% ipython --no-banner

In [1]: import numpy as np

In [2]: from numpy import linalg as LA

In [3]: np.set_printoptions(precision=1, suppress=True, linewidth=200)

In [4]: rnd = lambda a: np.round(a, 1) + 0

In [5]: M = np.load("arr.npy")

In [6]: print(M)
[[1. 0.]
 [0. 1.]]

In [7]: # triangular, det is the product of the diagonal

In [8]: print(np.allclose(M, M.T))
True

In [9]: print(rnd(LA.det(M)))
1.0

In [10]: print(M @ M)
[[1. 0.]
 [0. 1.]]

In [11]: M2 = np.array([[0, -1], [2, 0]])

In [12]: basis = np.kron(M2, M)

In [13]: print(rnd(LA.norm(basis, 2)), rnd(LA.norm(M2, 2) * LA.norm(M, 2)))
2.0 2.0

In [14]: print(LA.matrix_rank(basis))
4

In [15]: print(M.T @ M)
[[1. 0.]
 [0. 1.]]

In [16]: print(rnd(LA.svd(M, compute_uv=False)))
[1. 1.]

In [17]: print(rnd(LA.pinv(M)))
[[1. 0.]
 [0. 1.]]

In [18]: E = np.loadtxt("data.csv", delimiter=",")

In [19]: print(E)
[[-1.  5.  0.  0.]
 [ 5.  2.  5.  0.]
 [ 0.  5. -2.  5.]
 [ 0.  0.  5.  1.]]

In [20]: x = np.array([3, -2, 1, -3])

In [21]: y = E @ x

In [22]: print(y)
[-13.  16. -27.   2.]

In [23]: print(rnd(LA.solve(E.T, E[2])))
[0. 0. 1. 0.]

In [24]: print(rnd(LA.solve(E, -1 * y)))
[-3.  2. -1.  3.]

In [25]: rng = np.random.default_rng(47)

In [26]: idx = rng.permutation(4)

In [27]: print(idx)
[0 3 1 2]

In [28]: M2 = E[idx][:, idx]

In [29]: print(rnd(np.sort(np.abs(LA.eigvals(M2)))))
[3.3 3.3 8.3 8.3]

In [30]: print(np.allclose(M2, E))
False

In [31]: print(np.diag(M2))
[-1.  1.  2. -2.]

In [32]: print(np.all(LA.eigvalsh(E) > 0))
False

In [33]: m1 = np.loadtxt("test1.csv", delimiter=",")

In [34]: print(m1)
[[-2.6 -1.8 -1. ]
 [ 0.  -0.6 -0.6]
 [-4.3 -4.4 -2.9]
 [-2.6 -3.  -1.6]
 [ 0.2 -0.9  0.1]
 [ 1.8  1.6  1.2]
 [-1.7 -2.  -1.5]
 [-3.9 -4.3 -2.9]
 [ 3.5  3.8  2.6]
 [ 2.2  2.9  1.6]
 [-6.2 -6.2 -4.5]
 [-2.1 -2.2 -2. ]
 [ 2.   3.3  1.4]
 [-1.9 -2.7 -1.6]
 [-4.8 -4.8 -2.9]
 [ 3.5  3.4  2.4]
 [ 2.4  1.8  1.4]
 [-4.1 -4.2 -2.5]
 [ 0.6  0.6  0.8]
 [ 5.6  5.9  3.6]
 [ 6.2  6.   4. ]
 [-3.4 -3.  -1.6]
 [-3.1 -2.7 -1.7]
 [-6.  -5.9 -3.5]
 [-2.7 -2.4 -1.4]]

In [35]: cov = np.cov(m1, rowvar=False)

In [36]: print(rnd(np.corrcoef(m1.T)))
[[1. 1. 1.]
 [1. 1. 1.]
 [1. 1. 1.]]

In [37]: print(rnd(np.polyfit(m1[:, 2], m1[:, 1], 1)))
[ 1.5 -0.1]

In [38]: print(rnd(m1.std(axis=0)))
[3.4 3.5 2.3]

In [39]: print(rnd(np.corrcoef(m1[:, 2], m1[:, 1])[0, 1]))
1.0

In [40]: print(np.argsort(-m1.std(axis=0).round(6), kind="stable"))
[1 0 2]

In [41]: print(cov.shape)
(3, 3)

In [42]: print(np.median(m1, axis=0))
[-1.9 -2.  -1.4]

In [43]: print(rnd(cov))
[[12.3 12.4  8. ]
 [12.4 12.8  8.1]
 [ 8.   8.1  5.3]]

In [44]: data = np.load("mat.npy")

In [45]: print(data)
[[3. 1. 1. 1.]
 [1. 3. 1. 1.]
 [1. 1. 3. 1.]
 [1. 1. 1. 3.]]

In [46]: print(np.allclose(data, data.T))
True

In [47]: print((data - data.T) / 2)
[[0. 0. 0. 0.]
 [0. 0. 0. 0.]
 [0. 0. 0. 0.]
 [0. 0. 0. 0.]]

In [48]: print(np.trace(data))
12.0

In [49]: print(rnd(np.abs(LA.eigvals(data)).max()))
6.0

In [50]: LA.determinant(data)
AttributeError: module 'numpy.linalg' has no attribute 'determinant'


In [51]: print(np.allclose(data @ data.T, data.T @ data))
True

In [52]: x = np.ones(4)

In [53]: for _ in range(7):
    ...:     x = data @ x
    ...:     x /= LA.norm(x)
    ...:     print(round(x @ data @ x, 1))
    ...: 
6.0
6.0
6.0
6.0
6.0
6.0
6.0

In [54]: print(rnd(LA.eigvalsh(data)[-1]))
6.0

In [55]: print(x)
[0.5 0.5 0.5 0.5]

In [56]: ev, evecs = LA.eigh(data)

In [57]: print(rnd(np.abs(evecs[:, -1])))
[0.5 0.5 0.5 0.5]

In [58]: print((ev > 1e-8).sum(), (ev < -1e-8).sum())
4 0

In [59]: print(rnd(ev))
[2. 2. 2. 6.]

In [60]: proj = np.triu(np.array([[0, 2, 0, 2], [2, 1, 1, 2], [2, 0, 0, 1], [0, 0, 2, 1]]), 1) + np.eye(4)

In [61]: M2 = proj @ data @ LA.inv(proj)

In [62]: print(np.trace(M2), np.trace(data))
12.0 12.0

In [63]: print(LA.matrix_rank(M2))
4

In [64]: ev, evecs = LA.eigh(data)

In [65]: x = np.array([-1, -3, 0, -3])

In [66]: print(rnd(evecs * np.sqrt(ev) @ evecs.T))
[[1.7 0.3 0.3 0.3]
 [0.3 1.7 0.3 0.3]
 [0.3 0.3 1.7 0.3]
 [0.3 0.3 0.3 1.7]]

In [67]: print((np.sign(evecs[:, -1].round(6)) == np.sign(evecs[0, -1].round(6))).astype(int))
[1 1 1 1]

In [68]: print(rnd(evecs * np.maximum(ev, 0) @ evecs.T))
[[3. 1. 1. 1.]
 [1. 3. 1. 1.]
 [1. 1. 3. 1.]
 [1. 1. 1. 3.]]

In [69]: print(x @ data @ x)
87.0

In [70]: print(rnd(evecs * np.abs(ev) @ evecs.T))
[[3. 1. 1. 1.]
 [1. 3. 1. 1.]
 [1. 1. 3. 1.]
 [1. 1. 1. 3.]]

In [71]: mat = np.loadtxt("x.csv", delimiter=",")

In [72]: print(rnd(mat))
[[-0.8  0.5  0.4]
 [ 0.2 -0.3  0.9]
 [ 0.6  0.8  0.2]]

In [73]: W = np.array([[2, 1, 8], [3, 3, 5], [2, 8, 2]])

In [74]: b = np.array([0, 0, 1])

In [75]: act = np.maximum(mat @ W + b, 0)

In [76]: print(rnd((act > 0).mean(axis=0)))
[1.  1.  0.7]

In [77]: print(LA.matrix_rank(act))
3

In [78]: basis = np.array([[0, 2, -2], [0, 1, 0], [1, -1, 1]])

In [79]: print(W @ basis)
[[ 8 -3  4]
 [ 5  4 -1]
 [ 2 10 -2]]

In [80]: print(rnd(LA.svd(mat, compute_uv=False)))
[1. 1. 1.]

In [81]: print(rnd(LA.pinv(mat)))
[[-0.8  0.2  0.6]
 [ 0.5 -0.3  0.8]
 [ 0.4  0.9  0.2]]

In [82]: print(rnd(mat.T @ mat))
[[1. 0. 0.]
 [0. 1. 0.]
 [0. 0. 1.]]

In [83]: print(rnd(mat @ mat.T))
[[1. 0. 0.]
 [0. 1. 0.]
 [0. 0. 1.]]

In [84]: M2 = np.array([[-2, -2], [3, -5]])

In [85]: basis = np.kron(M2, mat)

In [86]: print(basis.shape)
(6, 6)

In [87]: print(rnd(LA.norm(basis, 2)), rnd(LA.norm(M2, 2) * LA.norm(mat, 2)))
5.9 5.9

In [88]: print(rnd(basis))
[[ 1.6 -1.  -0.7  1.6 -1.  -0.7]
 [-0.4  0.7 -1.8 -0.4  0.7 -1.8]
 [-1.2 -1.6 -0.3 -1.2 -1.6 -0.3]
 [-2.4  1.5  1.1  3.9 -2.6 -1.8]
 [ 0.6 -1.   2.8 -1.   1.7 -4.6]
 [ 1.8  2.4  0.5 -2.9 -4.  -0.8]]

In [89]: idx = rng.permutation(3)

In [90]: print(idx)
[2 0 1]

In [91]: M2 = mat[idx][:, idx]

In [92]: print(rnd(np.diag(M2)))
[ 0.2 -0.8 -0.3]

In [93]: print(rnd(LA.det(M2)), rnd(LA.det(mat[idx])))
1.0 1.0

In [94]: print(np.allclose(M2, mat))
False

In [95]: M2 = mat / LA.norm(mat, axis=1, keepdims=True)

In [96]: cov = M2 @ M2.T

In [97]: print(rnd(LA.norm(M2, axis=1)))
[1. 1. 1.]

In [98]: print(rnd(cov[1]))
[0. 1. 0.]

In [99]: print((np.abs(cov) > 0.9).astype(int))
[[1 0 0]
 [0 1 0]
 [0 0 1]]

In [100]: print(np.argwhere(np.triu(np.abs(cov) > 0.95, 1)))
[]

In [101]: M2 = np.array([[3, -3, -2], [0, 3, -1], [1, -1, 0]])

In [102]: K = M2 - M2.T

In [103]: print(K)
[[ 0 -3 -3]
 [ 3  0  0]
 [ 3  0  0]]

In [104]: # rows and columns are dependent

In [105]: rk = LA.matrix_rank(K)

In [106]: print(rk)
2

In [107]: ns = LA.svd(K)[2][rk:].T

In [108]: print(rnd(ns @ ns.T))
[[ 0.   0.   0. ]
 [ 0.   0.5 -0.5]
 [ 0.  -0.5  0.5]]

In [109]: print(ns.shape)
(3, 1)

In [110]: print(LA.matrix_rank(K.T @ K), LA.matrix_rank(K @ K.T))
2 2

In [111]: print([int(LA.matrix_rank(K[:i])) for i in range(1, len(K) + 1)])
[1, 2, 2]

In [112]: print(LA.matrix_rank(K, rtol=0.1))
2

In [113]: print(rnd(LA.norm(K, 2) / LA.norm(K)))
0.7

In [114]: W0 = np.load("block19.npy")

In [115]: print(W0)
[[-5.  1.]
 [ 0. -2.]]

In [116]: # triangular: eigenvalues sit on the diagonal

In [117]: f = np.array([3, 2, 1])

In [118]: print(np.convolve(W0[0], f))
[-15.  -7.  -3.   1.]

In [119]: print(np.array([np.convolve(row, f, "same") for row in W0]))
[[-15.  -7.  -3.]
 [  0.  -6.  -4.]]
